>>> import numpy as np
>>> import numpy.linalg as la
>>> np.set_printoptions(suppress=True, linewidth=160)
>>> M = np.load("out13.npy")
>>> print(M.round(2))
[[0.05 0.02 0.08 0.11 0.05 0.02 0.08 0.08 0.08 0.08]
 [0.02 0.01 0.03 0.04 0.02 0.01 0.03 0.03 0.03 0.03]
 [0.08 0.03 0.13 0.18 0.08 0.03 0.13 0.13 0.13 0.13]
 [0.11 0.04 0.18 0.25 0.11 0.04 0.18 0.18 0.18 0.18]
 [0.05 0.02 0.08 0.11 0.05 0.02 0.08 0.08 0.08 0.08]
 [0.02 0.01 0.03 0.04 0.02 0.01 0.03 0.03 0.03 0.03]
 [0.08 0.03 0.13 0.18 0.08 0.03 0.13 0.13 0.13 0.13]
 [0.08 0.03 0.13 0.18 0.08 0.03 0.13 0.13 0.13 0.13]
 [0.08 0.03 0.13 0.18 0.08 0.03 0.13 0.13 0.13 0.13]
 [0.08 0.03 0.13 0.18 0.08 0.03 0.13 0.13 0.13 0.13]]
>>> # equal to its transpose
>>> U, sigma, Vt = la.svd(M)
>>> print(sigma.round(2) + 0)
[1. 0. 0. 0. 0. 0. 0. 0. 0. 0.]
>>> print(np.argmax(sigma[:-1] / (sigma[1:] + 1e-6)) + 1)
1
>>> A2 = U[:, :1] @ np.diag(sigma[:1]) @ Vt[:1]
>>> print(round(float(la.norm(M - A2) / la.norm(M)), 2))
0.0
>>> print(round(la.norm(M - A2, 2), 2), round(sigma[1], 2))
0.0 0.0
>>> u, r1 = M[5], M[7]
>>> print(round(float(u @ u), 2))
0.01
>>> print(round(u @ r1, 2))
0.03
>>> p = (u @ r1) / (u @ u) * u
>>> print(np.round(np.outer(u, r1), 2) + 0)
[[0.   0.   0.   0.   0.   0.   0.   0.   0.   0.  ]
 [0.   0.   0.   0.   0.   0.   0.   0.   0.   0.  ]
 [0.   0.   0.   0.   0.   0.   0.   0.   0.   0.  ]
 [0.   0.   0.   0.01 0.   0.   0.   0.   0.   0.  ]
 [0.   0.   0.   0.   0.   0.   0.   0.   0.   0.  ]
 [0.   0.   0.   0.   0.   0.   0.   0.   0.   0.  ]
 [0.   0.   0.   0.   0.   0.   0.   0.   0.   0.  ]
 [0.   0.   0.   0.   0.   0.   0.   0.   0.   0.  ]
 [0.   0.   0.   0.   0.   0.   0.   0.   0.   0.  ]
 [0.   0.   0.   0.   0.   0.   0.   0.   0.   0.  ]]
>>> print(np.round(r1 - p, 2) + 0)
[0. 0. 0. 0. 0. 0. 0. 0. 0. 0.]
>>> print(la.matrix_rank(np.outer(u, r1)))
1
>>> print(p.round(2))
[0.08 0.03 0.13 0.18 0.08 0.03 0.13 0.13 0.13 0.13]
>>> x = np.array([2, -2, 6, 5, 7, 6, 2, -1, -8, 6])
>>> print(np.round(la.eigvalsh(2 * M - np.eye(10)), 2))
[-1. -1. -1. -1. -1. -1. -1. -1. -1.  1.]
>>> print(np.round(M @ M @ x, 2))
[1.41 0.47 2.35 3.28 1.41 0.47 2.35 2.35 2.35 2.35]
>>> print(np.round(np.trace(M), 2))
1.0
>>> print(np.round(M @ x, 2))
[1.41 0.47 2.35 3.28 1.41 0.47 2.35 2.35 2.35 2.35]
>>> u = np.array([2, -3])
>>> print(np.round(np.polyval(u, M[8]), 2))
[-2.85 -2.95 -2.74 -2.64 -2.85 -2.95 -2.74 -2.74 -2.74 -2.74]
>>> vals, vecs = la.eigh(M)
>>> print(np.round(vecs @ np.diag(vals) @ vecs.T, 2))
[[0.05 0.02 0.08 0.11 0.05 0.02 0.08 0.08 0.08 0.08]
 [0.02 0.01 0.03 0.04 0.02 0.01 0.03 0.03 0.03 0.03]
 [0.08 0.03 0.13 0.18 0.08 0.03 0.13 0.13 0.13 0.13]
 [0.11 0.04 0.18 0.25 0.11 0.04 0.18 0.18 0.18 0.18]
 [0.05 0.02 0.08 0.11 0.05 0.02 0.08 0.08 0.08 0.08]
 [0.02 0.01 0.03 0.04 0.02 0.01 0.03 0.03 0.03 0.03]
 [0.08 0.03 0.13 0.18 0.08 0.03 0.13 0.13 0.13 0.13]
 [0.08 0.03 0.13 0.18 0.08 0.03 0.13 0.13 0.13 0.13]
 [0.08 0.03 0.13 0.18 0.08 0.03 0.13 0.13 0.13 0.13]
 [0.08 0.03 0.13 0.18 0.08 0.03 0.13 0.13 0.13 0.13]]
>>> print(np.unique(vals.round(6) + 0, return_counts=True)[1])
[9 1]
>>> A = np.load("sample16.npy")
>>> print(A)
[[ 51 -65 -23 -35 -12]
 [-65  85  19  48  22]
 [-23  19  69 -24 -54]
 [-35  48 -24  89  88]
 [-12  22 -54  88 104]]
>>> # equal to its transpose
>>> print(np.round(np.trace(la.pinv(A) @ A), 2))
3.0
>>> print(np.unique(A.round(6), axis=0).shape)
(5, 5)
>>> print(round(float(la.norm(A, 2) / la.norm(A)), 2))
0.85
>>> print([round(float(x), 2) for x in la.svd(A, compute_uv=False)[:3]])
[230.67, 143.38, 23.95]
>>> F = np.loadtxt("dump.csv", delimiter=",")
>>> print(F)
[[ 0. -2. -3. -3. -3. -1.  0.  1.  1.  3.  3.]
 [ 0.  0. -1. -3. -2. -1.  1. -2. -3.  2. -3.]
 [ 0.  0.  0. -2. -1.  0.  3.  3. -1.  1. -1.]
 [ 0.  0.  0.  0.  2.  3. -3.  0. -1. -3. -3.]
 [ 0.  0.  0.  0.  0.  3. -1. -2. -2. -3. -2.]
 [ 0.  0.  0.  0.  0.  0. -3.  0. -3.  1.  3.]
 [ 0.  0.  0.  0.  0.  0.  0.  0.  2. -2.  2.]
 [ 0.  0.  0.  0.  0.  0.  0.  0. -1.  1. -3.]
 [ 0.  0.  0.  0.  0.  0.  0.  0.  0.  2. -3.]
 [ 0.  0.  0.  0.  0.  0.  0.  0.  0.  0. -1.]
 [ 0.  0.  0.  0.  0.  0.  0.  0.  0.  0.  0.]]
>>> # rank 9
>>> rank = la.matrix_rank(F)
>>> print(rank)
9
>>> N = la.svd(F)[2][rank:].T
>>> print(np.round(N @ N.T, 2) + 0)
[[ 1.    0.    0.    0.    0.    0.    0.    0.    0.    0.    0.  ]
 [ 0.    0.6  -0.46  0.14 -0.07  0.05  0.    0.07  0.    0.    0.  ]
 [ 0.   -0.46  0.35 -0.11  0.05 -0.04  0.   -0.05  0.    0.    0.  ]
 [ 0.    0.14 -0.11  0.03 -0.02  0.01  0.    0.02  0.    0.    0.  ]
 [ 0.   -0.07  0.05 -0.02  0.01 -0.01  0.   -0.01  0.    0.    0.  ]
 [ 0.    0.05 -0.04  0.01 -0.01  0.    0.    0.01  0.    0.    0.  ]
 [ 0.    0.    0.    0.    0.    0.    0.    0.    0.    0.    0.  ]
 [ 0.    0.07 -0.05  0.02 -0.01  0.01  0.    0.01  0.    0.    0.  ]
 [ 0.    0.    0.    0.    0.    0.    0.    0.    0.    0.    0.  ]
 [ 0.    0.    0.    0.    0.    0.    0.    0.    0.    0.    0.  ]
 [ 0.    0.    0.    0.    0.    0.    0.    0.    0.    0.    0.  ]]
>>> W0 = np.loadtxt("layer13.csv", delimiter=",")
>>> print(W0)
[[1. 0. 0. 0. 0. 0. 0. 0. 0.]
 [2. 2. 0. 0. 0. 0. 0. 0. 0.]
 [1. 2. 0. 0. 0. 0. 0. 0. 0.]
 [2. 2. 2. 2. 0. 0. 0. 0. 0.]
 [2. 2. 1. 0. 0. 0. 0. 0. 0.]
 [2. 2. 2. 1. 1. 2. 0. 0. 0.]
 [0. 1. 1. 1. 1. 1. 1. 0. 0.]
 [2. 0. 2. 0. 1. 0. 2. 1. 0.]
 [1. 2. 2. 1. 2. 1. 0. 0. 2.]]
>>> # triangular, det is the product of the diagonal
>>> print([round(float(x), 2) for x in la.svd(W0, compute_uv=False)[:3]])
[8.21, 3.37, 2.96]
>>> print(la.matrix_rank(W0, rtol=0.1))
6
>>> m1 = np.loadtxt("arr.csv", delimiter=",")
>>> print(m1.round(2) + 0)
[[ 1.9  -0.12  0.06 -0.31  0.2  -0.32  0.06  0.2  -0.24 -0.01  0.18]
 [-0.12  1.41  0.14 -0.07  0.2   0.22  0.03 -0.34 -0.55 -0.3   0.4 ]
 [ 0.06  0.14  0.86 -0.6  -0.24 -0.25  0.13  0.02 -0.26 -0.09 -0.09]
 [-0.31 -0.07 -0.6   2.54 -0.37 -0.05  0.32 -0.18 -0.2  -0.09  0.06]
 [ 0.2   0.2  -0.24 -0.37  1.29 -0.07  0.29 -0.02 -0.36  0.4  -0.17]
 [-0.32  0.22 -0.25 -0.05 -0.07  1.16  0.3   0.35  0.    0.26  0.12]
 [ 0.06  0.03  0.13  0.32  0.29  0.3   1.97  0.22  0.25 -0.26  0.26]
 [ 0.2  -0.34  0.02 -0.18 -0.02  0.35  0.22  1.41 -0.23 -0.13  1.  ]
 [-0.24 -0.55 -0.26 -0.2  -0.36  0.    0.25 -0.23  0.94 -0.09 -0.08]
 [-0.01 -0.3  -0.09 -0.09  0.4   0.26 -0.26 -0.13 -0.09  1.61 -0.02]
 [ 0.18  0.4  -0.09  0.06 -0.17  0.12  0.26  1.   -0.08 -0.02  1.9 ]]
>>> # equal to its transpose
>>> rank = la.matrix_rank(m1)
>>> print(rank)
9
>>> N = la.svd(m1)[2][rank:].T
>>> print([int(la.matrix_rank(m1[:, :j + 1])) for j in range(11)])
[1, 2, 3, 4, 5, 6, 7, 8, 9, 9, 9]
>>> print(np.round(m1 @ N, 2) + 0)
[[0. 0.]
 [0. 0.]
 [0. 0.]
 [0. 0.]
 [0. 0.]
 [0. 0.]
 [0. 0.]
 [0. 0.]
 [0. 0.]
 [0. 0.]
 [0. 0.]]
>>> t = np.radians(15)
>>> Rm = np.eye(11)
>>> Rm[8, 8] = Rm[4, 4] = np.cos(t)
>>> Rm[8, 4], Rm[4, 8] = -np.sin(t), np.sin(t)
>>> print(Rm.round(2))
[[ 1.    0.    0.    0.    0.    0.    0.    0.    0.    0.    0.  ]
 [ 0.    1.    0.    0.    0.    0.    0.    0.    0.    0.    0.  ]
 [ 0.    0.    1.    0.    0.    0.    0.    0.    0.    0.    0.  ]
 [ 0.    0.    0.    1.    0.    0.    0.    0.    0.    0.    0.  ]
 [ 0.    0.    0.    0.    0.97  0.    0.    0.    0.26  0.    0.  ]
 [ 0.    0.    0.    0.    0.    1.    0.    0.    0.    0.    0.  ]
 [ 0.    0.    0.    0.    0.    0.    1.    0.    0.    0.    0.  ]
 [ 0.    0.    0.    0.    0.    0.    0.    1.    0.    0.    0.  ]
 [ 0.    0.    0.    0.   -0.26  0.    0.    0.    0.97  0.    0.  ]
 [ 0.    0.    0.    0.    0.    0.    0.    0.    0.    1.    0.  ]
 [ 0.    0.    0.    0.    0.    0.    0.    0.    0.    0.    1.  ]]
>>> A2 = m1 @ Rm.T
>>> print(np.allclose(m1 @ m1.T, A2 @ A2.T))
True
